$ python -q
>>> import numpy as np
>>> from numpy import linalg as LA
>>> np.set_printoptions(precision=3, suppress=True, linewidth=200, floatmode="fixed")
>>> m1 = np.load("sample18.npy")
>>> m1
array([[4, 2, 5, 1, 3, 2],
       [2, 3, 0, 5, 5, 4],
       [1, 4, 5, 1, 1, 0],
       [5, 1, 0, 5, 5, 2],
       [3, 4, 2, 2, 5, 0],
       [0, 1, 0, 4, 1, 4]])
>>> LA.matrix_rank(m1, rtol=0.1)
np.int64(4)
>>> np.argsort(-LA.norm(m1, axis=0).round(6), kind="stable")[:3]
array([4, 3, 0])
>>> print(LA.cond(m1) > 100)
True
>>> [round(float(x), 3) for x in LA.svd(m1, compute_uv=False)[:3]]
[16.122, 7.682, 4.603]
>>> C2 = m1.T @ m1
>>> LA.matrix_rank(C2)
np.int64(6)
>>> LA.eigvalsh(C2)[::-1]
array([259.904,  59.009,  21.185,  11.450,   2.449,   0.003])
>>> LA.svd(m1, compute_uv=False) ** 2
array([259.904,  59.009,  21.185,  11.450,   2.449,   0.003])
>>> np.diag(C2)
array([55, 47, 54, 72, 86, 40])
>>> np.trace(C2), (m1 ** 2).sum()
(np.int64(354), np.int64(354))
>>> O, Rm = LA.qr(m1)
>>> np.round(O @ Rm, 3) + 0
array([[4.000, 2.000, 5.000, 1.000, 3.000, 2.000],
       [2.000, 3.000, 0.000, 5.000, 5.000, 4.000],
       [1.000, 4.000, 5.000, 1.000, 1.000, 0.000],
       [5.000, 1.000, 0.000, 5.000, 5.000, 2.000],
       [3.000, 4.000, 2.000, 2.000, 5.000, 0.000],
       [0.000, 1.000, 0.000, 4.000, 1.000, 4.000]])
>>> np.round(O.T @ O, 3) + 0
array([[1.000, 0.000, 0.000, 0.000, 0.000, 0.000],
       [0.000, 1.000, 0.000, 0.000, 0.000, 0.000],
       [0.000, 0.000, 1.000, 0.000, 0.000, 0.000],
       [0.000, 0.000, 0.000, 1.000, 0.000, 0.000],
       [0.000, 0.000, 0.000, 0.000, 1.000, 0.000],
       [0.000, 0.000, 0.000, 0.000, 0.000, 1.000]])
>>> round(abs(Rm[0, 0]), 3), np.round(LA.norm(m1[:, 0]), 3)
(np.float64(7.416), np.float64(7.416))
>>> print(np.abs(np.diag(Rm)))
[7.416 4.973 4.798 3.972 1.000 0.216]
>>> np.allclose(Rm.T @ Rm, m1.T @ m1)
True
>>> rng = np.random.default_rng(37842)
>>> labels = rng.permutation(6)
>>> labels
array([5, 0, 2, 4, 1, 3])
>>> A2 = m1[labels][:, labels]
>>> np.sort(np.abs(LA.eigvals(A2)))
array([ 0.159,  1.000,  2.879,  4.571,  4.571, 15.845])
>>> print(np.diag(A2))
[4 4 5 5 3 5]
>>> np.trace(A2)
np.int64(26)
>>> print(np.round(LA.det(A2), 3), round(float(LA.det(m1[labels])), 3))
-152.0 -152.0
>>> A2
array([[4, 0, 0, 1, 1, 4],
       [2, 4, 5, 3, 2, 1],
       [0, 1, 5, 1, 4, 1],
       [0, 3, 2, 5, 4, 2],
       [4, 2, 0, 5, 3, 5],
       [2, 5, 0, 5, 1, 5]])
>>> (A2 + A2.T) / 2
array([[4.000, 1.000, 0.000, 0.500, 2.500, 3.000],
       [1.000, 4.000, 3.000, 3.000, 2.000, 3.000],
       [0.000, 3.000, 5.000, 1.500, 2.000, 0.500],
       [0.500, 3.000, 1.500, 5.000, 4.500, 3.500],
       [2.500, 2.000, 2.000, 4.500, 3.000, 3.000],
       [3.000, 3.000, 0.500, 3.500, 3.000, 5.000]])
>>> np.trace(A2)
np.int64(26)
>>> np.allclose(A2, A2.T)
False
>>> A2.inv()
Traceback (most recent call last):
  File "<python-input-33>", line 1, in <module>
    A2.inv()
    ^^^^^^
AttributeError: 'numpy.ndarray' object has no attribute 'inv'
>>> np.allclose(A2 @ A2.T, A2.T @ A2)
False
>>> mat = np.load("mat.npy")
>>> mat
array([[-2,  0,  0,  0],
       [ 0,  0,  3,  0],
       [ 0, -1,  0,  0],
       [ 3,  0,  0,  2]])
>>> # 2 blocks once reordered
>>> round(float(LA.det(2 * mat)), 3), round(LA.det(mat), 3)
(-192.0, np.float64(-12.0))
>>> np.einsum("ij,ji->", mat, mat)
np.int64(2)
>>> LA.eigvals(mat)
array([ 0.000+1.732j,  0.000-1.732j,  2.000+0.000j, -2.000+0.000j])
>>> print(np.einsum("ii->", mat))
0
>>> round(float(LA.det(mat[::-1])), 3)
-12.0
>>> u = np.array([0, 1, 1, 2])
>>> A2 = mat + np.outer(u, np.eye(4)[3])
>>> round(LA.det(A2) / LA.det(mat), 3), np.round(1 + LA.solve(mat, u)[3], 3)
(np.float64(2.0), np.float64(2.0))
>>> A2
array([[-2.000,  0.000,  0.000,  0.000],
       [ 0.000,  0.000,  3.000,  1.000],
       [ 0.000, -1.000,  0.000,  1.000],
       [ 3.000,  0.000,  0.000,  4.000]])
>>> Uu, sigma, Vt = LA.svd(m1)
>>> sigma
array([16.122,  7.682,  4.603,  3.384,  1.565,  0.050])
>>> A2 = Uu[:, :5] @ np.diag(sigma[:5]) @ Vt[:5]
>>> round(LA.norm(m1 - A2, 2), 3), np.round(sigma[5], 3)
(np.float64(0.05), np.float64(0.05))
>>> print(round(float(np.abs(m1 - A2).max()), 3))
0.015
>>> (mat != 0).astype(int)
array([[1, 0, 0, 0],
       [0, 0, 1, 0],
       [0, 1, 0, 0],
       [1, 0, 0, 1]])
>>> (LA.matrix_power((mat != 0) + (mat.T != 0) + np.eye(4), 4) > 0).astype(int)
array([[1, 0, 0, 1],
       [0, 1, 1, 0],
       [0, 1, 1, 0],
       [1, 0, 0, 1]])
>>> LA.matrix_power(mat, 3)
array([[-8,  0,  0,  0],
       [ 0,  0, -9,  0],
       [ 0,  3,  0,  0],
       [12,  0,  0,  8]])
>>> mat.inv()
Traceback (most recent call last):
  File "<python-input-55>", line 1, in <module>
    mat.inv()
    ^^^^^^^
AttributeError: 'numpy.ndarray' object has no attribute 'inv'
>>> (mat + mat.T) / 2
array([[-2.000,  0.000,  0.000,  1.500],
       [ 0.000,  0.000,  1.000,  0.000],
       [ 0.000,  1.000,  0.000,  0.000],
       [ 1.500,  0.000,  0.000,  2.000]])
>>> np.sort(np.abs(LA.eigvals(mat)))
array([1.732, 1.732, 2.000, 2.000])
>>> np.trace(mat)
np.int64(0)
>>> LA.determinant(mat)
Traceback (most recent call last):
  File "<python-input-59>", line 1, in <module>
    LA.determinant(mat)
    ^^^^^^^^^^^^^^
AttributeError: module 'numpy.linalg' has no attribute 'determinant'
>>> arr = np.load("x.npy")
>>> arr
array([[ 5.000,  4.000,  0.000,  0.000,  0.000,  0.000],
       [ 4.000,  0.000,  4.000,  0.000,  0.000,  0.000],
       [ 0.000,  4.000,  3.000,  4.000,  0.000,  0.000],
       [ 0.000,  0.000,  4.000, -2.000,  4.000,  0.000],
       [ 0.000,  0.000,  0.000,  4.000,  0.000,  4.000],
       [ 0.000,  0.000,  0.000,  0.000,  4.000,  0.000]])
>>> # symmetric, so the eigenvalues are real
>>> evals, V = LA.eigvalsh(arr)
Traceback (most recent call last):
  File "<python-input-63>", line 1, in <module>
    evals, V = LA.eigvalsh(arr)
    ^^^^^^^^
ValueError: too many values to unpack (expected 2)
>>> evals, V = LA.eigh(arr)
>>> np.round(V @ np.diag(evals) @ V.T, 3) + 0
array([[ 5.000,  4.000,  0.000,  0.000,  0.000,  0.000],
       [ 4.000,  0.000,  4.000,  0.000,  0.000,  0.000],
       [ 0.000,  4.000,  3.000,  4.000,  0.000,  0.000],
       [ 0.000,  0.000,  4.000, -2.000,  4.000,  0.000],
       [ 0.000,  0.000,  0.000,  4.000,  0.000,  4.000],
       [ 0.000,  0.000,  0.000,  0.000,  4.000,  0.000]])
>>> LA.eigvalsh(arr + -2 * np.eye(6))
array([-9.268, -6.029, -3.354,  1.945,  4.048,  6.659])
>>> (evals > 1e-8).sum(), (evals < -1e-8).sum()
(np.int64(3), np.int64(3))
>>> evals
array([-7.268, -4.029, -1.354,  3.945,  6.048,  8.659])
